% python3 -q
>>> import numpy as np
>>> np.set_printoptions(precision=2, suppress=True, linewidth=120, sign=" ")
>>> r0 = np.array([-1, -2, 0, -2, 1]) + 0.5
>>> arr = np.outer(r0, r0) / (r0 @ r0)
>>> arr
array([[ 0.03,  0.1 , -0.03,  0.1 , -0.1 ],
       [ 0.1 ,  0.31, -0.1 ,  0.31, -0.31],
       [-0.03, -0.1 ,  0.03, -0.1 ,  0.1 ],
       [ 0.1 ,  0.31, -0.1 ,  0.31, -0.31],
       [-0.1 , -0.31,  0.1 , -0.31,  0.31]])
>>> blk = np.stack([arr, 2 * arr, arr[::-1]])
>>> blk.sum(axis=0)
array([[ 0.  ,  0.  ,  0.  ,  0.  ,  0.  ],
       [ 0.41,  1.24, -0.41,  1.24, -1.24],
       [-0.14, -0.41,  0.14, -0.41,  0.41],
       [ 0.41,  1.24, -0.41,  1.24, -1.24],
       [-0.28, -0.83,  0.28, -0.83,  0.83]])
>>> blk.shape
(3, 5, 5)
>>> np.round(np.linalg.det(blk), 2) + 0
array([ 0.,  0.,  0.])
>>> arr @ np.linalg.pinv(arr) @ arr
array([[ 0.03,  0.1 , -0.03,  0.1 , -0.1 ],
       [ 0.1 ,  0.31, -0.1 ,  0.31, -0.31],
       [-0.03, -0.1 ,  0.03, -0.1 ,  0.1 ],
       [ 0.1 ,  0.31, -0.1 ,  0.31, -0.31],
       [-0.1 , -0.31,  0.1 , -0.31,  0.31]])
>>> np.allclose(arr[:-1].T @ np.linalg.lstsq(arr[:-1].T, arr[-1])[0], arr[-1])
True
>>> np.linalg.lstsq(arr[:-1].T, arr[-1])[2]
np.int32(1)
>>> round(np.trace(np.linalg.pinv(arr) @ arr), 2)
np.float64(1.0)
>>> np.argsort(-np.linalg.norm(arr, axis=0).round(6), kind="stable")[:3]
array([ 1,  3,  4])
>>> np.round(np.linalg.norm(arr, 2) / np.linalg.norm(arr), 2)
np.float64(1.0)
